$ python3 -q
>>> import numpy as np
>>> np.set_printoptions(precision=3, suppress=True, linewidth=120, sign=" ")
>>> E = np.array([[1.1, -2.3, -1.0, 0.3],
...     [1.3, 0.6, -0.4, -0.2],
...     [1.0, 0.9, -0.1, 0.0]])
>>> E
array([[ 1.1, -2.3, -1. ,  0.3],
       [ 1.3,  0.6, -0.4, -0.2],
       [ 1. ,  0.9, -0.1,  0. ]])
>>> left, sigma, Vh = np.linalg.svd(E)
>>> sigma
array([ 2.779,  1.976,  0.182])
>>> np.argmax(sigma[:-1] / (sigma[1:] + 1e-6)) + 1
np.int64(2)
>>> Y = left[:, :2] @ np.diag(sigma[:2]) @ Vh[:2]
>>> round(np.linalg.norm(E - Y, 2), 3), round(sigma[2], 3)
(np.float64(0.182), np.float64(0.182))
>>> np.linalg.matrix_rank(E, rtol=0.05)
np.int64(3)
>>> Y
array([[ 1.097, -2.3  , -1.008,  0.28 ],
       [ 1.318,  0.603, -0.356, -0.091],
       [ 0.979,  0.897, -0.15 , -0.125]])
>>> W0 = np.loadtxt("m.csv", delimiter=",")
>>> W0
array([[ 9.,  0.,  0.,  0.,  0.,  0.],
       [ 0.,  4., -8.,  2., -7.,  7.],
       [ 0.,  5.,  8.,  9.,  8.,  5.],
       [ 0.,  1.,  5.,  4.,  5.,  8.],
       [ 0.,  2., -6., -1.,  8., -6.],
       [ 0.,  6., -8., -4., -4., -4.]])
>>> vec = np.array([5, -2, 0, 3, 3, -2])
>>> y = W0 @ vec
>>> beta, lr = np.zeros(6), 1 / np.linalg.norm(W0, 2) ** 2
>>> for i in range(8):
...     beta -= lr * W0.T @ (W0 @ beta - y)
...     if i % 2 == 0: print(i, round(np.linalg.norm(W0 @ beta - y), 3))
... 
0 46.221
2 28.804
4 20.35
6 15.266
>>> beta
array([ 3.873, -0.552,  1.035,  0.68 ,  3.193, -1.304])
>>> rng = np.random.default_rng(386)
>>> lab = rng.permutation(6)
>>> lab
array([ 1,  0,  3,  2,  5,  4])
>>> Y = W0[lab][:, lab]
>>> np.trace(Y)
np.float64(29.0)
>>> np.diag(Y)
array([ 4.,  9.,  4.,  8., -4.,  8.])
>>> np.sort(np.abs(np.linalg.eigvals(Y)))
array([  4.945,   4.945,   9.   ,  10.982,  13.771,  13.771])
>>> np.allclose(Y, W0)
False
>>> Y = np.array([[4, -1], [5, 1], [-3, -2], [0, 4], [-5, 3], [4, 5]])
>>> np.einsum("ik,kj->ji", W0, Y)
array([[ 36., 107., -19.,  -3., -36.,  58.],
       [ -9.,  42.,  74.,  62.,   4., -26.]])
>>> np.einsum("ik,kj->ij", W0, Y)
array([[ 36.,  -9.],
       [107.,  42.],
       [-19.,  74.],
       [ -3.,  62.],
       [-36.,   4.],
       [ 58., -26.]])
>>> np.linalg.matrix_rank(W0 @ Y)
np.int64(2)
>>> np.vstack([W0, Y.T]).shape
(8, 6)
>>> np.einsum("ij,ij->i", W0, W0)
array([  81.,  182.,  259.,  131.,  141.,  148.])
>>> left, sigma, Vh = np.linalg.svd(W0, full_matrices=False)
>>> np.round(left.T @ left, 3) + 0
array([[ 1.,  0.,  0.,  0.,  0.,  0.],
       [ 0.,  1.,  0.,  0.,  0.,  0.],
       [ 0.,  0.,  1.,  0.,  0.,  0.],
       [ 0.,  0.,  0.,  1.,  0.,  0.],
       [ 0.,  0.,  0.,  0.,  1.,  0.],
       [ 0.,  0.,  0.,  0.,  0.,  1.]])
>>> np.allclose(left * sigma @ Vh, W0)
True
>>> sigma
array([ 21.833,  14.639,  11.687,   9.   ,   5.135,   2.655])
>>> sigma / sigma[0]
array([ 1.   ,  0.67 ,  0.535,  0.412,  0.235,  0.122])
>>> left.shape, sigma.shape, Vh.shape
((6, 6), (6,), (6, 6))
>>> np.abs(left[:, 0]).round(6).argmax()
np.int64(2)
>>> np.abs(Vh[0])
array([ 0.   ,  0.009,  0.658,  0.443,  0.473,  0.383])
>>> round(np.sqrt((sigma ** 2).sum()), 3), round(float(np.linalg.norm(W0)), 3)
(np.float64(30.692), 30.692)
>>> np.round(Vh @ Vh.T, 3) + 0
array([[ 1.,  0.,  0.,  0.,  0.,  0.],
       [ 0.,  1.,  0.,  0.,  0.,  0.],
       [ 0.,  0.,  1.,  0.,  0.,  0.],
       [ 0.,  0.,  0.,  1.,  0.,  0.],
       [ 0.,  0.,  0.,  0.,  1.,  0.],
       [ 0.,  0.,  0.,  0.,  0.,  1.]])
>>> np.cumsum(sigma ** 2) / np.sum(sigma ** 2)
array([ 0.506,  0.734,  0.879,  0.965,  0.993,  1.   ])
